% python3 -q
>>> import numpy as np
>>> np.set_printoptions(precision=1, suppress=True, linewidth=100)
>>> feats = np.array([[149, 115, -118, 12],
...     [115, 166, -104, -29],
...     [-118, -104, 101, -24],
...     [12, -29, -24, 101]])
>>> print(feats)
[[ 149  115 -118   12]
 [ 115  166 -104  -29]
 [-118 -104  101  -24]
 [  12  -29  -24  101]]
>>> left, sigma, vt = np.linalg.svd(feats, full_matrices=False)
>>> np.abs(left[:, 0]).round(6).argmax()
np.int64(1)
>>> print((sigma > 1e-8).sum())
3
>>> print(np.round(left.T @ feats @ vt.T, 1) + 0)
[[365.6   0.    0.    0. ]
 [  0.  120.7   0.    0. ]
 [  0.    0.   30.6   0. ]
 [  0.    0.    0.    0. ]]
>>> round(float(np.sqrt((sigma ** 2).sum())), 1), round(np.linalg.norm(feats), 1)
(386.3, np.float64(386.3))
>>> np.cumsum(sigma ** 2) / np.sum(sigma ** 2)
array([0.9, 1. , 1. , 1. ])
>>> np.round(vt @ vt.T, 1) + 0
array([[1., 0., 0., 0.],
       [0., 1., 0., 0.],
       [0., 0., 1., 0.],
       [0., 0., 0., 1.]])
>>> vec = np.array([3, 0, 2, 0])
>>> a = np.maximum(feats @ vec, 0)
>>> np.maximum(feats @ (3 * vec), 0)
array([633, 411,   0,   0])
>>> feats.T @ a
array([ 47194,  47007, -39146,  -1441])
>>> blk = np.stack([feats, 3 * feats, feats[::-1]])
>>> print(blk.shape)
(3, 4, 4)
>>> np.linalg.matrix_rank(blk)
array([3, 3, 3])
>>> np.linalg.norm(blk, axis=(1, 2))
array([ 386.3, 1158.8,  386.3])
>>> m1 = np.load("block4.npy")
>>> m1
array([[ 2,  7, 10],
       [ 7, 10,  4],
       [10,  4,  0]])
>>> w, V = np.linalg.eigh(m1)
>>> print(np.round(V.T @ V, 1) + 0)
[[1. 0. 0.]
 [0. 1. 0.]
 [0. 0. 1.]]
>>> print(np.linalg.eigvalsh(m1 + -1 * np.eye(3)))
[-10.2   1.8  17.5]
>>> out = m1 / np.linalg.norm(m1, axis=1, keepdims=True)
>>> gram = out @ out.T
>>> (np.abs(gram) > 0.9).astype(int)
array([[1, 0, 0],
       [0, 1, 0],
       [0, 0, 1]])
>>> print(gram)
[[1.  0.8 0.4]
 [0.8 1.  0.8]
 [0.4 0.8 1. ]]
>>> np.linalg.norm(out, axis=1)
array([1., 1., 1.])
>>> gram[2]
array([0.4, 0.8, 1. ])
>>> J = np.load("data.npy")
>>> J
array([[ 9.,  6.,  4.],
       [ 6., 14.,  6.],
       [ 4.,  6.,  9.]])
>>> out = m1 / np.sqrt((m1 ** 2).mean(axis=1, keepdims=True))
>>> m1 - m1.mean(axis=1, keepdims=True)
array([[-4.3,  0.7,  3.7],
       [ 0. ,  3. , -3. ],
       [ 5.3, -0.7, -4.7]])
>>> print(np.einsum("ij,ji->", feats, feats))
149211
>>> np.round(np.linalg.eigvals(feats), 1) + 0
array([365.6, 120.7,  30.6,   0. ])
>>> np.round(np.linalg.det(feats[::-1]), 1)
np.float64(0.0)
>>> np.round(np.linalg.det(2 * feats), 1), round(np.linalg.det(feats), 1)
(np.float64(0.0), np.float64(0.0))
>>> out = J / np.sqrt((J ** 2).mean(axis=1, keepdims=True))
>>> np.linalg.norm(out, axis=1)
array([1.7, 1.7, 1.7])
>>> print(J - J.mean(axis=1, keepdims=True))
[[ 2.7 -0.3 -2.3]
 [-2.7  5.3 -2.7]
 [-2.3 -0.3  2.7]]
>>> np.linalg.matrix_rank(out) == np.linalg.matrix_rank(J)
np.True_
>>> print(out[2])
[0.6 0.9 1.4]
>>> X = np.load("w.npy")
>>> print(X)
[[ 0.8 -0.1 -0.4]
 [-0.1  1.  -0.1]
 [-0.4 -0.1  0.3]]
>>> vec = np.array([1, 1, 1])
>>> np.linalg.eigvalsh(2 * X - np.eye(3))
array([-1.,  1.,  1.])
>>> round(float((vec - X @ vec) @ (X @ vec)), 1)
-0.0
>>> left, sigma, vt = np.linalg.svd(X)
>>> sigma.round(1) + 0
array([1., 1., 0.])
>>> out = left[:, :2] @ np.diag(sigma[:2]) @ vt[:2]
>>> np.linalg.matrix_rank(out)
np.int64(2)
>>> w, V = np.linalg.eigh(X)
>>> vec = np.array([-1, -2, 0])
>>> V * np.maximum(w, 0) @ V.T
array([[ 0.8, -0.1, -0.4],
       [-0.1,  1. , -0.1],
       [-0.4, -0.1,  0.3]])
>>> print(np.linalg.eigvalsh(X[1:, 1:]))
[0.2 1. ]
>>> V * np.abs(w) @ V.T
array([[ 0.8, -0.1, -0.4],
       [-0.1,  1. , -0.1],
       [-0.4, -0.1,  0.3]])
>>> E = np.load("layer9.npy")
>>> E
array([[  0.3,   2.9,  -0.3],
       [  0.1, -12.5,   0.8],
       [ -2.6,  -9.4,   0.2],
       [ -0.3,  11.8,   0. ],
       [  2.4,   2. ,  -0.1],
       [  0.7,   5.8,  -0.2],
       [ -2.7, -16.2,   0.1],
       [  1.7,   4.7,   0.1],
       [ -2.1,  -1.8,  -0.5],
       [ -1. ,   8.5,  -0.2],
       [  3.2,   1.3,   0.1],
       [ -0.4,   0.4,   0.1],
       [  1.9,   4.1,  -0.1],
       [ -0.6, -11.8,   0. ],
       [ -0.6,   9.3,   0.3],
       [ -1.8,  18.6,   0. ],
       [ -0.9,   6.2,  -0.5],
       [  3.3,  -8.4,  -0.4],
       [ -1.4,   1.3,  -0.9]])
>>> np.round(np.linalg.norm(E), 1)
np.float64(39.4)
>>> np.unravel_index(np.abs(E).argmax(), E.shape)
(np.int64(15), np.int64(1))
>>> np.linalg.matrix_rank(E)
np.int64(3)
>>> np.abs(E).max()
np.float64(18.6)
>>> E.shape
(19, 3)
>>> rng = np.random.default_rng(573448)
>>> lab = rng.integers(0, 2, 3)
>>> mat = np.array([[2, 2, -2], [3, 0, 3], [-1, 2, -1]]) * (lab[:, None] == lab)
>>> mat
array([[ 2,  2,  0],
       [ 3,  0,  0],
       [ 0,  0, -1]])
>>> vec = np.array([-2, -1, 0])
>>> np.linalg.norm(mat @ vec) <= np.linalg.norm(mat, 2) * np.linalg.norm(vec) + 1e-9
np.True_
>>> print(mat @ vec)
[-6 -6  0]
>>> print((mat * vec).sum(axis=1))
[-6 -6  0]
>>> mat @ np.ones(3)
array([ 4.,  3., -1.])
>>> out = np.linalg.inv(mat)
>>> (np.abs(out) > 1e-9).astype(int)
array([[0, 1, 0],
       [1, 1, 0],
       [0, 0, 1]])
>>> np.linalg.inv(out)
array([[ 2.,  2.,  0.],
       [ 3.,  0.,  0.],
       [-0., -0., -1.]])
>>> out
array([[ 0. ,  0.3,  0. ],
       [ 0.5, -0.3,  0. ],
       [-0. , -0. , -1. ]])
>>> w, V = np.linalg.eig(out)
>>> np.round(out @ V[:, 0] - w[0] * V[:, 0], 1) + 0
array([0., 0., 0.])
>>> print(np.round(np.prod(w), 1))
0.2
>>> np.sort(np.linalg.eigvals(out.T))
array([-1. , -0.6,  0.3])
>>> np.sort(np.linalg.eigvals(out @ out))
array([0.1, 0.4, 1. ])
>>> hat = np.triu(np.array([[1, -3, -1], [0, -3, -2], [-1, 3, 1]]), 1) + np.eye(3)
>>> out = hat @ mat @ np.linalg.inv(hat)
>>> np.round(np.linalg.det(out), 1)
np.float64(6.0)
>>> out
array([[ -7., -19., -44.],
       [  3.,   9.,  23.],
       [  0.,   0.,  -1.]])
>>> np.trace(out), np.trace(mat)
(np.float64(1.0), np.int64(1))
>>> K = np.array([[2, 6, 1], [2, 1, 7], [8, 9, 2], [2, 5, 2]])
>>> vec = np.array([0, 2, 2])
>>> rhs = K @ vec
>>> rhs
array([14, 16, 22, 14])
>>> print(np.round(np.linalg.solve(K.T @ K, K.T @ rhs), 1) + 0)
[0. 2. 2.]
>>> rhs = rhs + 0.1 * rng.normal(size=4)
>>> rhs
array([14. , 16.1, 22. , 13.9])
>>> coef, *_ = np.linalg.lstsq(K, rhs)
>>> round(np.linalg.norm(rhs - K @ coef), 1)
np.float64(0.1)
>>> print(coef.round(1) + 0)
[0. 2. 2.]
>>> out = np.array([[-5, -2, 1], [0, -2, 4], [-1, 4, 3]])
>>> np.einsum("ik,kj->ji", K, out)
array([[-11, -17, -42, -12],
       [-12,  22, -26,  -6],
       [ 29,  27,  50,  28]])
>>> np.einsum("ij,ij->i", K, K)
array([ 41,  54, 149,  33])
>>> np.einsum("ik,kj->ij", K, out)
array([[-11, -12,  29],
       [-17,  22,  27],
       [-42, -26,  50],
       [-12,  -6,  28]])
>>> M = np.array([[-2, 0, 0, 0], [0, 0, 0, 2], [0, 0, 0, -1], [0, 2, 3, 2]])
>>> lab = rng.permutation(4)
>>> lab
array([3, 2, 0, 1])
>>> out = M[lab][:, lab]
>>> out
array([[ 2,  3,  0,  2],
       [-1,  0,  0,  0],
       [ 0,  0, -2,  0],
       [ 2,  0,  0,  0]])
>>> np.trace(out)
np.int64(0)
>>> np.allclose(out, M)
False
>>> round(np.linalg.det(out), 1), round(float(np.linalg.det(M[lab])), 1)
(np.float64(0.0), 0.0)
>>> W1 = np.array([[3, 0, 3, 2, 1, 3],
...     [2, 0, 0, 0, 0, 3],
...     [3, 0, 3, 3, 2, 2],
...     [3, 0, 1, 0, 3, 1]])
>>> coef = np.array([-2, 3, 1, 3, 5, -1])
>>> act = np.maximum(M @ W1 + coef, 0)
>>> (act > 0).astype(int)
array([[0, 1, 0, 0, 1, 0],
       [1, 1, 1, 1, 1, 1],
       [0, 1, 0, 1, 1, 0],
       [1, 1, 1, 1, 1, 1]])
>>> W2 = np.array([[2, 1, -3],
...     [-3, 0, 2],
...     [-3, -2, -3],
...     [-3, -1, 0],
...     [1, -1, 2],
...     [-3, -3, 3]])
>>> (act @ W2).round(6).argmax(axis=1)
array([2, 2, 2, 2])
>>> act @ W2
array([[ -6,  -3,  12],
       [-11, -19,  10],
       [-16,  -5,  10],
       [-69, -75,  -8]])
>>> W1 @ W2
array([[-17, -15,  -7],
       [ -5,  -7,   3],
       [-16, -14,  -8],
       [  3,  -5,  -3]])
>>> M @ M
array([[ 4,  0,  0,  0],
       [ 0,  4,  6,  4],
       [ 0, -2, -3, -2],
       [ 0,  4,  6,  5]])
>>> np.flatnonzero(np.linalg.matrix_power((M != 0) + (M.T != 0) + np.eye(4), 4)[1])
array([1, 2, 3])
>>> np.sort(np.linalg.eigvals(M).real)
array([-2. , -0.4,  0. ,  2.4])
>>> left, sigma, vt = np.linalg.svd(M)
>>> V = vt[:(sigma > 1e-8).sum()]
>>> vec = M[3] + -2 * M[1] + rng.integers(2) * np.eye(4)[3]
>>> vec
array([ 0.,  2.,  3., -1.])
>>> np.round(np.linalg.norm(vec - V.T @ V @ vec), 1)
np.float64(0.0)
>>> np.linalg.lstsq(M[:-1].T, M[-1])[2]
np.int32(2)
>>> np.unique(M.round(6), axis=0).shape
(4, 4)
>>> np.allclose(M[:-1].T @ np.linalg.lstsq(M[:-1].T, M[-1])[0], M[-1])
False
>>> round(float(np.trace(np.linalg.pinv(M) @ M)), 1)
3.0
>>> np.abs(np.diag(np.linalg.qr(M)[1])) > 1e-9
array([ True,  True, False,  True])
